% python3 -q
>>> import numpy as np
>>> np.set_printoptions(precision=2, suppress=True, linewidth=120)
>>> J = np.load("layer4.npy")
>>> J.round(2) + 0
array([[0.04, 0.07, 0.07, 0.04, 0.07, 0.07, 0.04, 0.01, 0.07, 0.01, 0.01, 0.07, 0.07],
       [0.07, 0.12, 0.12, 0.07, 0.12, 0.12, 0.07, 0.02, 0.12, 0.02, 0.02, 0.12, 0.12],
       [0.07, 0.12, 0.12, 0.07, 0.12, 0.12, 0.07, 0.02, 0.12, 0.02, 0.02, 0.12, 0.12],
       [0.04, 0.07, 0.07, 0.04, 0.07, 0.07, 0.04, 0.01, 0.07, 0.01, 0.01, 0.07, 0.07],
       [0.07, 0.12, 0.12, 0.07, 0.12, 0.12, 0.07, 0.02, 0.12, 0.02, 0.02, 0.12, 0.12],
       [0.07, 0.12, 0.12, 0.07, 0.12, 0.12, 0.07, 0.02, 0.12, 0.02, 0.02, 0.12, 0.12],
       [0.04, 0.07, 0.07, 0.04, 0.07, 0.07, 0.04, 0.01, 0.07, 0.01, 0.01, 0.07, 0.07],
       [0.01, 0.02, 0.02, 0.01, 0.02, 0.02, 0.01, 0.  , 0.02, 0.  , 0.  , 0.02, 0.02],
       [0.07, 0.12, 0.12, 0.07, 0.12, 0.12, 0.07, 0.02, 0.12, 0.02, 0.02, 0.12, 0.12],
       [0.01, 0.02, 0.02, 0.01, 0.02, 0.02, 0.01, 0.  , 0.02, 0.  , 0.  , 0.02, 0.02],
       [0.01, 0.02, 0.02, 0.01, 0.02, 0.02, 0.01, 0.  , 0.02, 0.  , 0.  , 0.02, 0.02],
       [0.07, 0.12, 0.12, 0.07, 0.12, 0.12, 0.07, 0.02, 0.12, 0.02, 0.02, 0.12, 0.12],
       [0.07, 0.12, 0.12, 0.07, 0.12, 0.12, 0.07, 0.02, 0.12, 0.02, 0.02, 0.12, 0.12]])
>>> # rank 1
>>> np.unique(J.round(6), axis=0).shape
(3, 13)
>>> np.allclose(J[:-1].T @ np.linalg.lstsq(J[:-1].T, J[-1])[0], J[-1])
True
>>> round(float(np.trace(np.linalg.pinv(J) @ J)), 2)
1.0
>>> A2 = J / np.sqrt((J ** 2).mean(axis=1, keepdims=True))
>>> A2[2]
array([0.76, 1.26, 1.26, 0.76, 1.26, 1.26, 0.76, 0.25, 1.26, 0.25, 0.25, 1.26, 1.26])
>>> np.linalg.norm(A2, axis=1)
array([3.61, 3.61, 3.61, 3.61, 3.61, 3.61, 3.61, 3.61, 3.61, 3.61, 3.61, 3.61, 3.61])
>>> U, sigma, vt = np.linalg.svd(J)
>>> V = vt[:(sigma > 1e-8).sum()]
>>> rng = np.random.default_rng(813)
>>> vec = J[10] + -1 * J[6] + rng.integers(2) * np.eye(13)[10]
>>> vec
array([-0.03, -0.05, -0.05, -0.03, -0.05, -0.05, -0.03, -0.01, -0.05, -0.01, -0.01, -0.05, -0.05])
>>> np.allclose(V.T @ V @ vec, vec)
True
>>> A2 = np.array([[0, 1],
...     [2, 0],
...     [2, 0],
...     [2, 0],
...     [0, 0],
...     [-2, 0],
...     [-2, 1],
...     [1, -1],
...     [-2, 0],
...     [1, 1],
...     [-2, 2],
...     [-2, 2],
...     [2, -1]])
>>> np.round(J @ A2, 2) + 0
array([[0.  , 0.19],
       [0.  , 0.32],
       [0.  , 0.32],
       [0.  , 0.19],
       [0.  , 0.32],
       [0.  , 0.32],
       [0.  , 0.19],
       [0.  , 0.06],
       [0.  , 0.32],
       [0.  , 0.06],
       [0.  , 0.06],
       [0.  , 0.32],
       [0.  , 0.32]])
>>> np.round(np.einsum("ik,kj->ji", J, A2), 2) + 0
array([[0.  , 0.  , 0.  , 0.  , 0.  , 0.  , 0.  , 0.  , 0.  , 0.  , 0.  , 0.  , 0.  ],
       [0.19, 0.32, 0.32, 0.19, 0.32, 0.32, 0.19, 0.06, 0.32, 0.06, 0.06, 0.32, 0.32]])
>>> np.einsum("ij->j", J)
array([0.69, 1.15, 1.15, 0.69, 1.15, 1.15, 0.69, 0.23, 1.15, 0.23, 0.23, 1.15, 1.15])
>>> mat = np.loadtxt("mat.csv", delimiter=",")
>>> mat
array([[  9.,  -9.,   9.,   0.,  -3.,  -6.,  -3.,   6.,   3.,   9.,  -3.],
       [ -9.,  10.,  -6.,   3.,   3.,   3.,   4.,  -8.,  -2., -10.,   4.],
       [  9.,  -6.,  18.,   9.,  -3., -15.,   0.,   0.,   6.,   6.,   0.],
       [  0.,   3.,   9.,   9.,   0.,  -9.,   3.,  -6.,   3.,  -3.,   3.],
       [ -3.,   3.,  -3.,   0.,   1.,   2.,   1.,  -2.,  -1.,  -3.,   1.],
       [ -6.,   3., -15.,  -9.,   2.,  13.,  -1.,   2.,  -5.,  -3.,  -1.],
       [ -3.,   4.,   0.,   3.,   1.,  -1.,   2.,  -4.,   0.,  -4.,   2.],
       [  6.,  -8.,   0.,  -6.,  -2.,   2.,  -4.,   8.,   0.,   8.,  -4.],
       [  3.,  -2.,   6.,   3.,  -1.,  -5.,   0.,   0.,   2.,   2.,   0.],
       [  9., -10.,   6.,  -3.,  -3.,  -3.,  -4.,   8.,   2.,  10.,  -4.],
       [ -3.,   4.,   0.,   3.,   1.,  -1.,   2.,  -4.,   0.,  -4.,   2.]])
>>> w, V = np.linalg.eigvalsh(mat)
Traceback (most recent call last):
  File "<python-input-23>", line 1, in <module>
    w, V = np.linalg.eigvalsh(mat)
    ^^^^
ValueError: too many values to unpack (expected 2)
>>> w, V = np.linalg.eigh(mat)
>>> w.round(2) + 0
array([ 0.  ,  0.  ,  0.  ,  0.  ,  0.  ,  0.  ,  0.  ,  0.  ,  0.  , 34.79, 49.21])
>>> np.round(V @ np.diag(w) @ V.T, 2) + 0
array([[  9.,  -9.,   9.,   0.,  -3.,  -6.,  -3.,   6.,   3.,   9.,  -3.],
       [ -9.,  10.,  -6.,   3.,   3.,   3.,   4.,  -8.,  -2., -10.,   4.],
       [  9.,  -6.,  18.,   9.,  -3., -15.,   0.,   0.,   6.,   6.,   0.],
       [  0.,   3.,   9.,   9.,   0.,  -9.,   3.,  -6.,   3.,  -3.,   3.],
       [ -3.,   3.,  -3.,   0.,   1.,   2.,   1.,  -2.,  -1.,  -3.,   1.],
       [ -6.,   3., -15.,  -9.,   2.,  13.,  -1.,   2.,  -5.,  -3.,  -1.],
       [ -3.,   4.,   0.,   3.,   1.,  -1.,   2.,  -4.,   0.,  -4.,   2.],
       [  6.,  -8.,   0.,  -6.,  -2.,   2.,  -4.,   8.,   0.,   8.,  -4.],
       [  3.,  -2.,   6.,   3.,  -1.,  -5.,   0.,   0.,   2.,   2.,   0.],
       [  9., -10.,   6.,  -3.,  -3.,  -3.,  -4.,   8.,   2.,  10.,  -4.],
       [ -3.,   4.,   0.,   3.,   1.,  -1.,   2.,  -4.,   0.,  -4.,   2.]])
>>> np.abs(V[:, -1]).round(6).argmax()
np.int64(2)
>>> A2 = mat[0, 0] * mat[1:] - np.outer(mat[1:, 0], mat[0])
>>> A2
array([[  0.,   9.,  27.,  27.,   0., -27.,   9., -18.,   9.,  -9.,   9.],
       [  0.,  27.,  81.,  81.,   0., -81.,  27., -54.,  27., -27.,  27.],
       [  0.,  27.,  81.,  81.,   0., -81.,  27., -54.,  27., -27.,  27.],
       [  0.,   0.,   0.,   0.,   0.,   0.,   0.,   0.,   0.,   0.,   0.],
       [  0., -27., -81., -81.,   0.,  81., -27.,  54., -27.,  27., -27.],
       [  0.,   9.,  27.,  27.,   0., -27.,   9., -18.,   9.,  -9.,   9.],
       [  0., -18., -54., -54.,   0.,  54., -18.,  36., -18.,  18., -18.],
       [  0.,   9.,  27.,  27.,   0., -27.,   9., -18.,   9.,  -9.,   9.],
       [  0.,  -9., -27., -27.,   0.,  27.,  -9.,  18.,  -9.,   9.,  -9.],
       [  0.,   9.,  27.,  27.,   0., -27.,   9., -18.,   9.,  -9.,   9.]])
>>> mat[:, 0] / mat[0, 0]
array([ 1.  , -1.  ,  1.  ,  0.  , -0.33, -0.67, -0.33,  0.67,  0.33,  1.  , -0.33])
>>> np.linalg.matrix_rank(A2), np.linalg.matrix_rank(mat)
(np.int64(1), np.int64(2))
>>> X = np.loadtxt("data.csv", delimiter=",")
>>> X
array([[ 0.78,  0.32, -0.28,  0.32, -0.22, -0.12, -0.22],
       [ 0.32,  0.54,  0.41, -0.46,  0.32,  0.17,  0.32],
       [-0.28,  0.41,  0.63,  0.41, -0.28, -0.15, -0.28],
       [ 0.32, -0.46,  0.41,  0.54,  0.32,  0.17,  0.32],
       [-0.22,  0.32, -0.28,  0.32,  0.78, -0.12, -0.22],
       [-0.12,  0.17, -0.15,  0.17, -0.12,  0.94, -0.12],
       [-0.22,  0.32, -0.28,  0.32, -0.22, -0.12,  0.78]])
>>> np.round(X[:, 1] @ X[:, 3], 2)
np.float64(0.0)
>>> np.linalg.pinv(X)
array([[ 0.78,  0.32, -0.28,  0.32, -0.22, -0.12, -0.22],
       [ 0.32,  0.54,  0.41, -0.46,  0.32,  0.17,  0.32],
       [-0.28,  0.41,  0.63,  0.41, -0.28, -0.15, -0.28],
       [ 0.32, -0.46,  0.41,  0.54,  0.32,  0.17,  0.32],
       [-0.22,  0.32, -0.28,  0.32,  0.78, -0.12, -0.22],
       [-0.12,  0.17, -0.15,  0.17, -0.12,  0.94, -0.12],
       [-0.22,  0.32, -0.28,  0.32, -0.22, -0.12,  0.78]])
>>> np.linalg.norm(X, axis=0)
array([1., 1., 1., 1., 1., 1., 1.])
>>> np.round(X @ X.T, 2) + 0
array([[1., 0., 0., 0., 0., 0., 0.],
       [0., 1., 0., 0., 0., 0., 0.],
       [0., 0., 1., 0., 0., 0., 0.],
       [0., 0., 0., 1., 0., 0., 0.],
       [0., 0., 0., 0., 1., 0., 0.],
       [0., 0., 0., 0., 0., 1., 0.],
       [0., 0., 0., 0., 0., 0., 1.]])
